$ ipython --no-banner

In [1]: import numpy as np

In [2]: np.set_printoptions(precision=3, suppress=True, linewidth=140, legacy="1.25")

In [3]: def tidy(a):
   ...:     return np.round(a, 3) + 0
   ...: 

In [4]: E = np.load("test2.npy")

In [5]: print(E)
[[2 1]
 [1 2]]

In [6]: rng = np.random.default_rng(6413)

In [7]: z = rng.permutation(2)

In [8]: print(z)
[0 1]

In [9]: other = E[z][:, z]

In [10]: tidy(np.sort(np.abs(np.linalg.eigvals(other))))
Out[10]: array([1., 3.])

In [11]: other
Out[11]: 
array([[2, 1],
       [1, 2]])

In [12]: np.trace(other)
Out[12]: 4

In [13]: U, sigma, vt = np.linalg.svd(E, full_matrices=False)

In [14]: (sigma > 1e-8).sum()
Out[14]: 2

In [15]: tidy(np.abs(vt[0]))
Out[15]: array([0.707, 0.707])

In [16]: print(tidy(sigma))
[3. 1.]

In [17]: print(tidy(U.T @ U))
[[1. 0.]
 [0. 1.]]

In [18]: np.abs(U[:, 0]).round(6).argmax()
Out[18]: 0

In [19]: arr = np.array([[2, -1, 1, 1], [2, 0, 1, -2], [-1, 1, 2, 2], [-1, -1, -1, 0]])

In [20]: r0 = np.array([2, 1])

In [21]: other = E + np.outer(r0, np.eye(2)[0])

In [22]: other
Out[22]: 
array([[4., 1.],
       [2., 2.]])

In [23]: W0 = np.loadtxt("m.csv", delimiter=",")

In [24]: W0
Out[24]: 
array([[0., 0., 0.],
       [0., 0., 0.],
       [0., 9., 0.]])

In [25]: np.einsum("ij,ji->", W0, W0)
Out[25]: 0.0

In [26]: np.poly(W0)
Out[26]: array([1., 0., 0., 0.])

In [27]: other = np.array([[1, -2, -1, -2], [5, 1, -5, 4], [-1, 2, 5, 0], [-5, -2, 4, 4]])

In [28]: K = other - other.T

In [29]: K
Out[29]: 
array([[ 0, -7,  0,  3],
       [ 7,  0, -7,  6],
       [ 0,  7,  0, -4],
       [-3, -6,  4,  0]])

In [30]: O, r_ = np.linalg.qr(K)

In [31]: tidy(O @ r_)
Out[31]: 
array([[ 0., -7.,  0.,  3.],
       [ 7.,  0., -7.,  6.],
       [ 0.,  7.,  0., -4.],
       [-3., -6.,  4.,  0.]])

In [32]: print(tidy(r_))
[[ -7.616  -2.364   8.01   -5.515]
 [  0.    -11.332   0.447   5.474]
 [  0.      0.     -0.803   0.344]
 [  0.      0.      0.      0.707]]

In [33]: print(tidy(abs(r_[0, 0])), tidy(np.linalg.norm(K[:, 0])))
7.616 7.616

In [34]: x0 = np.array([-5, 5, -6, 1])

In [35]: y = r_ @ x0

In [36]: tidy(y)
Out[36]: array([-27.312, -53.87 ,   5.162,   0.707])

In [37]: tidy(np.linalg.solve(r_, y + r_[:, 2]))
Out[37]: array([-5.,  5., -5.,  1.])

In [38]: tidy(np.linalg.solve(r_, r_[:, 0]))
Out[38]: array([1., 0., 0., 0.])

In [39]: tidy(np.linalg.solve(r_, -3 * y))
Out[39]: array([ 15., -15.,  18.,  -3.])

In [40]: F = np.load("dump.npy")

In [41]: print(F)
[[-2 -2 -2 -2]
 [-2 -4 -4 -4]
 [-2 -4 -6 -6]
 [-2 -4 -6 -8]]

In [42]: w, vecs = np.linalg.eigvalsh(F)
ValueError: too many values to unpack (expected 2)


In [43]: w, vecs = np.linalg.eigh(F)

In [44]: tidy(vecs.T @ F @ vecs)
Out[44]: 
array([[-16.582,   0.   ,   0.   ,   0.   ],
       [  0.   ,  -2.   ,   0.   ,   0.   ],
       [  0.   ,   0.   ,  -0.852,   0.   ],
       [  0.   ,   0.   ,   0.   ,  -0.566]])

In [45]: tidy(vecs.T @ vecs)
Out[45]: 
array([[1., 0., 0., 0.],
       [0., 1., 0., 0.],
       [0., 0., 1., 0.],
       [0., 0., 0., 1.]])

In [46]: print(tidy(np.linalg.eigvalsh(F + 3 * np.eye(4))))
[-13.582   1.      2.148   2.434]

In [47]: w, vecs = np.linalg.eig(F)

In [48]: print(tidy(w))
[-16.582  -2.     -0.852  -0.566]

In [49]: tidy(np.sort(np.linalg.eigvals(np.linalg.inv(F))))
Out[49]: array([-1.766, -1.174, -0.5  , -0.06 ])

In [50]: tidy(np.sort(np.linalg.eigvals(F @ F)))
Out[50]: array([  0.321,   0.726,   4.   , 274.953])

In [51]: np.allclose(F, F.T)
Out[51]: True

In [52]: F @ F
Out[52]: 
array([[ 16,  28,  36,  40],
       [ 28,  52,  68,  76],
       [ 36,  68,  92, 104],
       [ 40,  76, 104, 120]])

In [53]: print(tidy(np.linalg.det(F)))
16.0

In [54]: (F + F.T) / 2
Out[54]: 
array([[-2., -2., -2., -2.],
       [-2., -4., -4., -4.],
       [-2., -4., -6., -6.],
       [-2., -4., -6., -8.]])

In [55]: np.trace(F)
Out[55]: -20

In [56]: proj = np.triu(np.array([[0, 2, 1, 2], [2, 3, 1, 1], [0, 3, 0, 0], [3, 0, 2, 2]]), 1) + np.eye(4)

In [57]: other = proj @ F @ np.linalg.inv(proj)

In [58]: other
Out[58]: 
array([[-12.,   2., -18., -10.],
       [ -6.,   0., -10.,  -6.],
       [ -2.,   0.,  -4.,  -2.],
       [ -2.,   0.,  -4.,  -4.]])

In [59]: proj @ F - F @ proj
Out[59]: 
array([[-10., -16., -22., -24.],
       [ -4.,  -4.,  -6.,  -6.],
       [  0.,   4.,   6.,   8.],
       [  0.,   4.,   6.,   8.]])

In [60]: tidy(np.linalg.det(other))
Out[60]: 16.0
